$ python3 -q
>>> import numpy as np
>>> import numpy.linalg as la
>>> np.set_printoptions(precision=1, suppress=True, linewidth=200, sign=" ")
>>> M = np.load("case11.npy")
>>> print(M)
[[ 13.  18.  21.   3.  27.  18.  21.  27.   3.]
 [ 18.  40.  42.   6.  54.  36.  42.  54.   6.]
 [ 21.  42.  53.   7.  63.  42.  49.  63.   7.]
 [  3.   6.   7.   5.   9.   6.   7.   9.   1.]
 [ 27.  54.  63.   9.  85.  54.  63.  81.   9.]
 [ 18.  36.  42.   6.  54.  40.  42.  54.   6.]
 [ 21.  42.  49.   7.  63.  42.  53.  63.   7.]
 [ 27.  54.  63.   9.  81.  54.  63.  85.   9.]
 [  3.   6.   7.   1.   9.   6.   7.   9.   5.]]
>>> x0 = np.array([-1, -1, -2, -2, -1, 3, 2, 1, -1])
>>> target = M @ x0
>>> print(target)
[14. 32. 34. -2. 50. 48. 50. 58.  2.]
>>> print(la.solve(M, target))
[-1. -1. -2. -2. -1.  3.  2.  1. -1.]
>>> print(np.round(la.solve(M, target + M[:, 0]), 1) + 0)
[ 0. -1. -2. -2. -1.  3.  2.  1. -1.]
>>> U, sv, Vh = la.svd(M)
>>> print(np.argmax(sv[:-1] / (sv[1:] + 1e-6)) + 1)
1
>>> A2 = U[:, :1] @ np.diag(sv[:1]) @ Vh[:1]
>>> print(np.round(np.abs(M - A2).max(), 1))
4.0
>>> print(round(la.norm(M - A2) / la.norm(M), 1))
0.0
>>> print(la.matrix_rank(M, rtol=0.05))
1
>>> m1 = np.loadtxt("data.csv", delimiter=",")
>>> print(m1)
[[  5.  -7.   7.  -8.  -1.   1.   4.  -4.]
 [ 10.  -6.   8. -12.   4.  -4.   5.   1.]
 [  5.  -5.   0.  -7.  -3.   3.   4.   9.]
 [ 13.  -6.  -5. -13.  -5.   1.  -5.   8.]
 [ 16.   1.  -7. -10.  -8.  -3.   3.   3.]
 [ 24.   6.  -2. -12. -16. -12.  -3.  -3.]
 [ 22.  -1.   3. -20. -22. -10.  -9.  -9.]
 [ 23.   0.  10. -22. -14. -19. -13. -16.]
 [ 20.  -7.  17. -21.  -8. -27. -20. -15.]
 [ 12.  -7.  12. -24. -13. -35. -17. -20.]
 [  7.  -4.  19. -15.  -9. -36. -15. -19.]
 [  4.  -1.  21. -11. -14. -31. -18. -25.]
 [  7.  -4.  16. -11. -19. -39. -10. -28.]
 [  3.  -4.   9. -13. -16. -32.  -6. -30.]
 [ -2.  -3.   0.  -9.  -9. -26.  -5. -38.]
 [-11.  -4.   4.  -7.  -1. -33. -12. -37.]
 [-10.  -7.  -4.  -8.   3. -42. -10. -29.]
 [-11.   2. -11. -14.  -6. -41.  -5. -30.]
 [ -9.  -6. -16.  -8.   2. -49. -12. -38.]
 [-15.  -4. -13. -13.   1. -49. -14. -33.]
 [-22.  -6. -19. -20.   5. -53. -12. -34.]
 [-31.  -9. -27. -11.  -1. -53. -18. -28.]
 [-40.  -7. -27.  -7.   7. -60. -19. -24.]
 [-49.  -7. -24. -12.  -1. -52. -10. -32.]
 [-58.   2. -33. -13.  -1. -49. -14. -36.]
 [-64.  -7. -28.  -6.   8. -52. -13. -36.]
 [-66.  -9. -22. -12.   7. -57. -18. -31.]
 [-61. -18. -31. -19.   5. -51. -20. -23.]
 [-69. -25. -32. -12.   3. -49. -25. -18.]
 [-73. -30. -36.  -4.   4. -45. -34.  -9.]
 [-71. -34. -30.  -3.   4. -40. -39. -12.]
 [-66. -34. -29.  -6.   3. -34. -35. -19.]
 [-59. -42. -37.  -9.  -5. -39. -43. -19.]
 [-65. -43. -39.  -2.  -2. -41. -38. -10.]
 [-70. -51. -40.  -1. -11. -32. -32. -18.]
 [-62. -50. -39.  -5.  -9. -34. -28. -19.]
 [-70. -50. -48.  -6. -11. -34. -25. -11.]
 [-65. -51. -54. -13.  -5. -30. -22. -12.]
 [-57. -44. -51. -18. -14. -37. -28. -12.]
 [-60. -40. -46. -22. -19. -42. -26. -17.]
 [-57. -35. -49. -27. -20. -45. -35. -20.]
 [-54. -33. -44. -24. -26. -39. -35. -23.]
 [-59. -24. -37. -17. -21. -33. -44. -15.]
 [-64. -28. -43. -18. -25. -42. -41. -22.]
 [-56. -30. -52. -20. -20. -41. -37. -24.]]
>>> Ac = m1 - m1.mean(axis=0)
>>> U, sv, Vh = la.svd(Ac, full_matrices=False)
>>> print(np.abs(U[:, 0]).argmax())
5
>>> print(np.round(sv ** 2 / (sv ** 2).sum(), 1) + 0)
[ 0.7  0.1  0.1  0.   0.   0.   0.   0. ]
>>> print(np.searchsorted(np.cumsum(sv ** 2) / (sv ** 2).sum(), 0.9) + 1)
3
>>> print((np.sign(U[:, 0]) == np.sign(U[0, 0])).astype(int))
[ 1  1  1  1  1  1  1  1  1  1  1  1  1  1  1  1  1  1  1  1  1  0  0  0  0  0  0  0  0  0  0  0  0  0  0  0  0  0  0  0  0  0  0  0  0]
